% python3 -q
>>> import numpy as np
>>> np.set_printoptions(precision=3, suppress=True, linewidth=160, legacy="1.25")
>>> feats = np.load("w.npy")
>>> feats
array([[ 11.082,   7.732,  -3.827],
       [ -6.675,  -1.8  , -18.067],
       [ -7.637,   7.527,  -2.364]])
>>> def softmax(z):
...     e = np.exp(z - z.max(axis=-1, keepdims=True))
...     return e / e.sum(axis=-1, keepdims=True)
... 
>>> np.round(softmax(10 * feats[1]), 3) + 0
array([0., 1., 0.])
>>> np.round(softmax(feats[1]), 3) + 0
array([0.008, 0.992, 0.   ])
>>> np.round(softmax(feats[1] + 4), 3) + 0
array([0.008, 0.992, 0.   ])
>>> softmax(feats).sum(axis=1)
array([1., 1., 1.])
>>> scores = feats @ feats.T / np.sqrt(3)
>>> np.round(softmax(scores + np.triu(np.full(scores.shape, -np.inf), 1)), 3) + 0
array([[1., 0., 0.],
       [0., 1., 0.],
       [0., 0., 1.]])
>>> softmax(scores).round(6).argmax(axis=1)
array([0, 1, 2])
>>> r0 = np.array([0, -2, 1])
>>> B = feats + np.outer(r0, np.eye(3)[0])
>>> B
array([[ 11.082,   7.732,  -3.827],
       [ -8.675,  -1.8  , -18.067],
       [ -6.637,   7.527,  -2.364]])
>>> round(float(np.linalg.det(B) / np.linalg.det(feats)), 3), round(1 + np.linalg.solve(feats, r0)[0], 3)
(0.954, 0.954)
>>> np.linalg.matrix_rank(B - feats)
1
>>> W0 = np.loadtxt("sample2.csv", delimiter=",")
>>> W0
array([[0., 0., 1., 1.],
       [0., 0., 0., 0.],
       [1., 0., 0., 1.],
       [1., 0., 1., 0.]])
>>> W0.sum(axis=0)
array([2., 0., 2., 2.])
>>> np.argwhere(np.triu(W0))
array([[0, 2],
       [0, 3],
       [2, 3]])
>>> low = np.diag(W0.sum(axis=1)) - W0
>>> (np.linalg.eigvalsh(low) < 1e-8).sum()
2
>>> low
array([[ 2.,  0., -1., -1.],
       [ 0.,  0.,  0.,  0.],
       [-1.,  0.,  2., -1.],
       [-1.,  0., -1.,  2.]])
>>> low @ np.ones(4)
array([0., 0., 0., 0.])
>>> round(np.linalg.det(low[1:, 1:]))
0
>>> rng = np.random.default_rng(278496)
>>> labels = rng.permutation(4)
>>> labels
array([3, 2, 1, 0])
>>> B = W0[labels][:, labels]
>>> np.trace(B)
0.0
>>> np.sort(np.abs(np.linalg.eigvals(B)))
array([0., 1., 1., 2.])
>>> np.allclose(B, W0)
False
>>> np.round(np.linalg.det(B), 3), round(float(np.linalg.det(W0[labels])), 3)
(0.0, 0.0)
>>> B
array([[0., 1., 0., 1.],
       [1., 0., 0., 1.],
       [0., 0., 0., 0.],
       [1., 1., 0., 0.]])
>>> B = W0 + rng.integers(-2, 3, (4, 3)) @ rng.integers(-2, 3, (3, 4))
>>> B
array([[-4.,  2., -1.,  5.],
       [-2.,  5.,  6., -4.],
       [ 3.,  2.,  4., -3.],
       [-1., -2., -3.,  4.]])
>>> np.linalg.matrix_rank(B - W0, tol=1e-8)
3
>>> B - W0
array([[-4.,  2., -2.,  4.],
       [-2.,  5.,  6., -4.],
       [ 2.,  2.,  4., -4.],
       [-2., -2., -4.,  4.]])
>>> data = np.load("out15.npy")
>>> data
array([[3, 3, 3, 3, 3, 3],
       [0, 3, 0, 3, 0, 3],
       [0, 1, 0, 1, 0, 1],
       [3, 3, 3, 3, 3, 3],
       [0, 3, 0, 3, 0, 3],
       [0, 1, 0, 1, 0, 1]])
>>> np.linalg.matrix_rank(data, rtol=0.1)
2
>>> np.argsort(-np.linalg.norm(data, axis=0).round(6), kind="stable")[:3]
array([1, 3, 5])
>>> [round(float(x), 3) for x in np.linalg.svd(data, compute_uv=False)[:3]]
[12.074, 4.714, 0.0]
>>> arr = np.load("m.npy")
>>> arr
array([[-3, -4,  0],
       [-3, -4,  0],
       [-2, -5,  3],
       [ 0,  0,  0],
       [ 0, -3,  0],
       [-3, -1,  0],
       [ 0,  0,  0],
       [ 0,  0,  0],
       [-3, -1,  0],
       [ 0, -3,  0]])
>>> cov = arr.T @ arr
>>> cov
array([[ 40,  40,  -6],
       [ 40,  77, -15],
       [ -6, -15,   9]])
>>> (arr @ arr.T).shape
(10, 10)
>>> np.linalg.matrix_rank(cov)
3
>>> np.linalg.svd(arr, compute_uv=False) ** 2
array([105.192,  15.412,   5.396])
>>> np.diag(cov)
array([40, 77,  9])
>>> ev, evecs = np.linalg.eigh(cov)
>>> np.round(evecs.T @ evecs, 3) + 0
array([[1., 0., 0.],
       [0., 1., 0.],
       [0., 0., 1.]])
>>> np.linalg.svd(cov, compute_uv=False)
array([105.192,  15.412,   5.396])
>>> (ev > 1e-8).sum(), (ev < -1e-8).sum()
(3, 0)
>>> np.unique(ev.round(6) + 0, return_counts=True)[1]
array([1, 1, 1])
>>> ev
array([  5.396,  15.412, 105.192])
>>> np.linalg.eigvalsh(cov @ cov)
array([   29.116,   237.534, 11065.35 ])
>>> np.round(evecs.T @ cov @ evecs, 3) + 0
array([[  5.396,   0.   ,   0.   ],
       [  0.   ,  15.412,   0.   ],
       [  0.   ,   0.   , 105.192]])
>>> B = arr[0, 0] * arr[1:] - np.outer(arr[1:, 0], arr[0])
>>> B
array([[ 0,  0,  0],
       [ 0,  7, -9],
       [ 0,  0,  0],
       [ 0,  9,  0],
       [ 0, -9,  0],
       [ 0,  0,  0],
       [ 0,  0,  0],
       [ 0, -9,  0],
       [ 0,  9,  0]])
>>> np.linalg.matrix_rank(B), np.linalg.matrix_rank(arr)
(2, 3)
>>> arr[:, 0] / arr[0, 0]
array([ 1.   ,  1.   ,  0.667, -0.   , -0.   ,  1.   , -0.   , -0.   ,  1.   , -0.   ])
>>> cen = (arr - arr.mean(axis=0)) / arr.std(axis=0)
>>> cen.std(axis=0)
array([1., 1., 1.])
>>> coef = np.linalg.lstsq(np.delete(cen, 1, axis=1), cen[:, 1])[0]
>>> np.abs(coef).argmax()
1
>>> coef
array([ 0.341, -0.485])
>>> m1 = np.loadtxt("dump.csv", delimiter=",")
>>> m1
array([[-0.755,  0.653, -0.062],
       [-0.108, -0.03 ,  0.994],
       [ 0.647,  0.757,  0.093]])
>>> round(float(np.linalg.det(m1[::-1])), 3)
-1.0
>>> round(float(np.linalg.det(2 * m1)), 3), round(float(np.linalg.det(m1)), 3)
(8.0, 1.0)
>>> np.poly(m1)
array([ 1.   ,  0.692, -0.692, -1.   ])
>>> np.kron(np.eye(2, dtype=int), m1)
array([[-0.755,  0.653, -0.062, -0.   ,  0.   , -0.   ],
       [-0.108, -0.03 ,  0.994, -0.   , -0.   ,  0.   ],
       [ 0.647,  0.757,  0.093,  0.   ,  0.   ,  0.   ],
       [-0.   ,  0.   , -0.   , -0.755,  0.653, -0.062],
       [-0.   , -0.   ,  0.   , -0.108, -0.03 ,  0.994],
       [ 0.   ,  0.   ,  0.   ,  0.647,  0.757,  0.093]])
>>> vec = np.array([1, 1, -1])
>>> m1.T @ (m1 @ vec)
array([ 1.,  1., -1.])
>>> 3 - np.linalg.matrix_rank(m1 - np.eye(3), tol=1e-8)
1
>>> round(np.linalg.det(m1), 3)
1.0
>>> E = np.load("data.npy")
>>> E
array([[ 0.3  ,  1.4  , -0.5  ],
       [ 1.4  ,  0.   ,  1.7  ],
       [ 0.412,  1.072, -0.889],
       [ 0.8  ,  0.4  , -1.2  ]])
>>> vec = np.array([3, 0, 3])
>>> np.round(E @ np.ones(3), 3) + 0
array([1.2  , 3.1  , 0.595, 0.   ])
>>> np.sign((E @ vec).round(6))
array([-1.,  1., -1., -1.])
>>> (E * vec).sum(axis=1)
array([-0.6  ,  9.3  , -1.431, -1.2  ])
>>> E @ np.eye(3)[0]
array([0.3  , 1.4  , 0.412, 0.8  ])
>>> E @ vec
array([-0.6  ,  9.3  , -1.431, -1.2  ])
>>> proj = E @ np.linalg.solve(E.T @ E, E.T)
>>> np.diag(proj)
array([0.726, 0.998, 0.367, 0.91 ])
>>> np.allclose(proj @ proj, proj)
True
>>> np.round(proj @ E[:, 1], 3) + 0
array([1.4  , 0.   , 1.072, 0.4  ])
>>> proj
array([[ 0.726,  0.026,  0.416, -0.157],
       [ 0.026,  0.998, -0.04 ,  0.015],
       [ 0.416, -0.04 ,  0.367,  0.239],
       [-0.157,  0.015,  0.239,  0.91 ]])
>>> K = np.loadtxt("arr.csv", delimiter=",")
>>> K
array([[1.   , 0.7  , 0.49 , 0.343, 0.24 ],
       [0.7  , 1.   , 0.7  , 0.49 , 0.343],
       [0.49 , 0.7  , 1.   , 0.7  , 0.49 ],
       [0.343, 0.49 , 0.7  , 1.   , 0.7  ],
       [0.24 , 0.343, 0.49 , 0.7  , 1.   ]])
>>> vec = np.array([-2, -2, 2, -2, 3])
>>> y = K @ vec
>>> y
array([-2.386, -1.951, -0.31 , -0.166,  1.414])
>>> np.linalg.solve(K, y + K[:, 0])
array([-1., -2.,  2., -2.,  3.])
>>> np.round(np.linalg.solve(K, K[:, 4]), 3) + 0
array([0., 0., 0., 0., 1.])
>>> r0, v = K[1], K[4]
>>> np.round(r0 @ r0, 3)
2.338
>>> p = (r0 @ v) / (r0 @ r0) * r0
>>> round(np.linalg.norm(r0 + v) ** 2 + np.linalg.norm(r0 - v) ** 2, 3)
8.486
>>> round((v - p) @ r0, 3)
-0.0
>>> np.linalg.matrix_rank(np.outer(r0, v))
1
>>> B = K / np.sqrt((K ** 2).mean(axis=1, keepdims=True))
>>> K - K.mean(axis=1, keepdims=True)
array([[ 0.445,  0.145, -0.065, -0.212, -0.315],
       [ 0.053,  0.353,  0.053, -0.157, -0.304],
       [-0.186,  0.024,  0.324,  0.024, -0.186],
       [-0.304, -0.157,  0.053,  0.353,  0.053],
       [-0.315, -0.212, -0.065,  0.145,  0.445]])
>>> B[4]
array([0.389, 0.556, 0.794, 1.134, 1.62 ])
>>> np.linalg.matrix_rank(B) == np.linalg.matrix_rank(K)
True
>>> cov = K.T @ K
>>> np.linalg.svd(K, compute_uv=False) ** 2
array([9.628, 1.027, 0.188, 0.066, 0.037])
>>> np.linalg.matrix_rank(cov)
5
>>> round(float(np.trace(cov)), 3), round((K ** 2).sum(), 3)
(10.946, 10.946)
>>> np.diag(cov)
array([1.905, 2.338, 2.46 , 2.338, 1.905])
>>> np.linalg.eigvalsh(cov)[::-1]
array([9.628, 1.027, 0.188, 0.066, 0.037])
>>> ev, evecs = np.linalg.eigh(K)
>>> np.abs(evecs[:, -1])
array([0.394, 0.47 , 0.497, 0.47 , 0.394])
>>> np.linalg.eigvalsh(K + -2 * np.eye(5))
array([-1.807, -1.743, -1.566, -0.987,  1.103])
>>> ev
array([0.193, 0.257, 0.434, 1.013, 3.103])
>>> np.round(evecs.T @ evecs, 3) + 0
array([[1., 0., 0., 0., 0.],
       [0., 1., 0., 0., 0.],
       [0., 0., 1., 0., 0.],
       [0., 0., 0., 1., 0.],
       [0., 0., 0., 0., 1.]])
>>> evecs @ np.diag(ev) @ evecs.T
array([[1.   , 0.7  , 0.49 , 0.343, 0.24 ],
       [0.7  , 1.   , 0.7  , 0.49 , 0.343],
       [0.49 , 0.7  , 1.   , 0.7  , 0.49 ],
       [0.343, 0.49 , 0.7  , 1.   , 0.7  ],
       [0.24 , 0.343, 0.49 , 0.7  , 1.   ]])
>>> (ev > 1e-8).sum(), (ev < -1e-8).sum()
(5, 0)
